% python3 -q
>>> import numpy as np
>>> from numpy import linalg as LA
>>> np.set_printoptions(suppress=True, linewidth=140)
>>> M2 = np.array([[-2, -1, 1, -3], [1, -2, 0, 0]])
>>> M = M2.T @ M2
>>> M
array([[ 5,  0, -2,  6],
       [ 0,  5, -1,  3],
       [-2, -1,  1, -3],
       [ 6,  3, -3,  9]])
>>> Uu, sv, Vt = LA.svd(M)
>>> vecs = Vt[:(sv > 1e-8).sum()]
>>> rng = np.random.default_rng(345334)
>>> x = M[2] + 3 * M[1] + rng.integers(2) * np.eye(4)[0]
>>> x
array([-2., 14., -2.,  6.])
>>> np.round(np.diag(vecs.T @ vecs), 3)
array([0.467, 0.867, 0.067, 0.6  ])
>>> np.allclose(vecs.T @ vecs @ x, x)
True
>>> LA.determinant(M)
Traceback (most recent call last):
  File "<python-input-13>", line 1, in <module>
    LA.determinant(M)
    ^^^^^^^^^^^^^^
AttributeError: module 'numpy.linalg' has no attribute 'determinant'
>>> np.round(np.abs(LA.eigvals(M)).max(), 3)
np.float64(15.0)
>>> (M + M.T) / 2
array([[ 5.,  0., -2.,  6.],
       [ 0.,  5., -1.,  3.],
       [-2., -1.,  1., -3.],
       [ 6.,  3., -3.,  9.]])
>>> (M - M.T) / 2
array([[0., 0., 0., 0.],
       [0., 0., 0., 0.],
       [0., 0., 0., 0.],
       [0., 0., 0., 0.]])
>>> np.trace(M)
np.int64(20)
>>> M @ M
array([[ 65,  20, -30,  90],
       [ 20,  35, -15,  45],
       [-30, -15,  15, -45],
       [ 90,  45, -45, 135]])
>>> round(float(LA.det(M)), 3)
-0.0
>>> np.allclose(M @ M.T, M.T @ M)
True
>>> ev, vecs = LA.eigh(M)
>>> x = np.array([3, 3, 1, 3])
>>> np.round(LA.eigvalsh(M[1:, 1:]), 3) + 0
array([ 0.   ,  3.469, 11.531])
>>> print(round(float(x @ M @ x / (x @ x)), 3), np.round(ev[0], 3), ev[-1])
10.643 -0.0 15.0
>>> print(np.round(vecs * np.maximum(ev, 0) @ vecs.T, 3) + 0)
[[ 5.  0. -2.  6.]
 [ 0.  5. -1.  3.]
 [-2. -1.  1. -3.]
 [ 6.  3. -3.  9.]]
>>> M2 = np.array([[3, 0, 1], [0, 0, 3]])
>>> Z = np.kron(M2, M)
>>> LA.matrix_rank(Z)
np.int64(4)
>>> print(round(float(LA.norm(Z, 2)), 3), round(LA.norm(M2, 2) * LA.norm(M, 2), 3))
53.121 53.121
>>> Z
array([[15,  0, -6, 18,  0,  0,  0,  0,  5,  0, -2,  6],
       [ 0, 15, -3,  9,  0,  0,  0,  0,  0,  5, -1,  3],
       [-6, -3,  3, -9,  0,  0,  0,  0, -2, -1,  1, -3],
       [18,  9, -9, 27,  0,  0,  0,  0,  6,  3, -3,  9],
       [ 0,  0,  0,  0,  0,  0,  0,  0, 15,  0, -6, 18],
       [ 0,  0,  0,  0,  0,  0,  0,  0,  0, 15, -3,  9],
       [ 0,  0,  0,  0,  0,  0,  0,  0, -6, -3,  3, -9],
       [ 0,  0,  0,  0,  0,  0,  0,  0, 18,  9, -9, 27]])
>>> feats = np.eye(4, dtype=int)[rng.permutation(4)] * np.array([-2, -2, 2, 0])
>>> feats
array([[ 0,  0,  0,  0],
       [-2,  0,  0,  0],
       [ 0,  0,  2,  0],
       [ 0, -2,  0,  0]])
>>> # triangular
>>> def softmax(z):
...     e = np.exp(z - z.max(axis=-1, keepdims=True))
...     return e / e.sum(axis=-1, keepdims=True)
... 
>>> np.round(softmax(feats[3]), 3)
array([0.319, 0.043, 0.319, 0.319])
>>> S = feats @ feats.T / np.sqrt(4)
>>> np.round(softmax(S)[3] @ feats, 3)
array([-0.193, -1.422,  0.193,  0.   ])
>>> E = np.array([[-2, 0, 0], [0, 2, -1], [0, 3, -2]])
>>> # splits into 2 blocks
>>> labels = rng.permutation(3)
>>> labels
array([2, 0, 1])
>>> M2 = E[labels][:, labels]
>>> np.trace(M2)
np.int64(-2)
>>> M2
array([[-2,  0,  3],
       [ 0, -2,  0],
       [-1,  0,  2]])
>>> np.allclose(M2, E)
False
>>> labels = rng.permutation(3)
>>> M2 = E[:, labels] * rng.choice([-1, 1], 3)
>>> print(M2)
[[-2  0  0]
 [ 0  2  1]
 [ 0  3  2]]
>>> Uu, _, Vt = LA.svd(E.T @ M2)
>>> np.round(Uu @ Vt, 3) + 0
array([[ 1.,  0.,  0.],
       [ 0.,  1.,  0.],
       [ 0.,  0., -1.]])
>>> F = np.load("test10.npy")
>>> F
array([[-2.926, -2.649,  5.258],
       [-4.403,  0.496, -1.763],
       [ 0.227,  1.637,  0.3  ],
       [-2.797,  1.406, -2.158],
       [ 1.26 ,  2.096, -0.357],
       [ 3.695,  1.69 , -0.055],
       [ 9.226, -2.554,  5.573],
       [-0.929,  1.307, -0.676],
       [-3.3  ,  3.401, -5.131],
       [-1.589, -1.323,  0.462],
       [ 0.278, -1.544, -0.738],
       [-1.103, -0.214, -2.678],
       [-5.102,  3.397, -5.153],
       [-3.986, -0.914, -0.856],
       [ 3.869,  0.247, -1.541],
       [-6.253, -0.283, -1.976],
       [ 3.34 ,  2.708, -1.146],
       [-2.947,  1.843,  0.893],
       [ 0.946,  0.872, -1.164],
       [ 0.579, -1.862,  2.363],
       [ 7.052, -6.645,  6.641],
       [ 3.617, -2.622,  7.957],
       [-4.61 ,  0.168, -2.695]])
>>> M2 = np.c_[F[:, :2] @ np.array([[2, -1], [1, 3]]), np.array([0, -2, -2, 0, 0, 0, -1, -1, -2, -1, 0, 1, -2, 2, 1, -2, 0, -2, 0, 2, -1, -2, 2])]
>>> M2.round(3)
array([[ -8.501,  -5.021,   0.   ],
       [ -8.31 ,   5.891,  -2.   ],
       [  2.091,   4.684,  -2.   ],
       [ -4.188,   7.015,   0.   ],
       [  4.616,   5.028,   0.   ],
       [  9.08 ,   1.375,   0.   ],
       [ 15.898, -16.888,  -1.   ],
       [ -0.551,   4.85 ,  -1.   ],
       [ -3.199,  13.503,  -2.   ],
       [ -4.501,  -2.38 ,  -1.   ],
       [ -0.988,  -4.91 ,   0.   ],
       [ -2.42 ,   0.461,   1.   ],
       [ -6.807,  15.293,  -2.   ],
       [ -8.886,   1.244,   2.   ],
       [  7.985,  -3.128,   1.   ],
       [-12.789,   5.404,  -2.   ],
       [  9.388,   4.784,   0.   ],
       [ -4.051,   8.476,  -2.   ],
       [  2.764,   1.67 ,   0.   ],
       [ -0.704,  -6.165,   2.   ],
       [  7.459, -26.987,  -1.   ],
       [  4.612, -11.483,  -2.   ],
       [ -9.052,   5.114,   2.   ]])
>>> np.round(LA.lstsq(F, M2[:, 0])[0], 3) + 0
array([2., 1., 0.])
>>> K = np.load("out1.npy")
>>> K
array([[2, 2, 2],
       [0, 1, 2],
       [0, 0, 2]])
>>> # triangular
>>> ev, vecs = LA.eig(K)
>>> ev
array([2., 1., 2.])
>>> np.round(np.sort(LA.eigvals(K @ K)), 3)
array([1., 4., 4.])
>>> K @ vecs[:, 0] - ev[0] * vecs[:, 0]
array([0., 0., 0.])
>>> print(np.prod(ev))
4.0
>>> mat = np.loadtxt("a.csv", delimiter=",")
>>> mat
array([[ 1.331,  0.403, -0.258],
       [ 1.148,  0.237, -1.944],
       [-0.146,  1.318, -1.702]])
>>> W1 = np.array([[4, -3, -3, 2, -4], [1, 1, 4, -5, -3], [5, -1, -4, -4, 2]])
>>> coef = np.array([1, 1, 1, 1, 1])
>>> act = np.maximum(mat @ W1 + coef, 0)
>>> (act > 0).astype(int)
array([[1, 0, 0, 1, 0],
       [0, 0, 1, 1, 0],
       [0, 1, 1, 1, 0]])
>>> np.round((act > 0).mean(axis=0), 3)
array([0.333, 0.333, 0.667, 1.   , 0.   ])
>>> LA.matrix_rank(act)
np.int64(3)
>>> Z = np.array([[-1, 2], [-2, -1], [-2, 2], [0, 2], [-2, -2]])
>>> W1 @ Z
array([[16, 17],
       [-5,  5],
       [ 1, -9]])
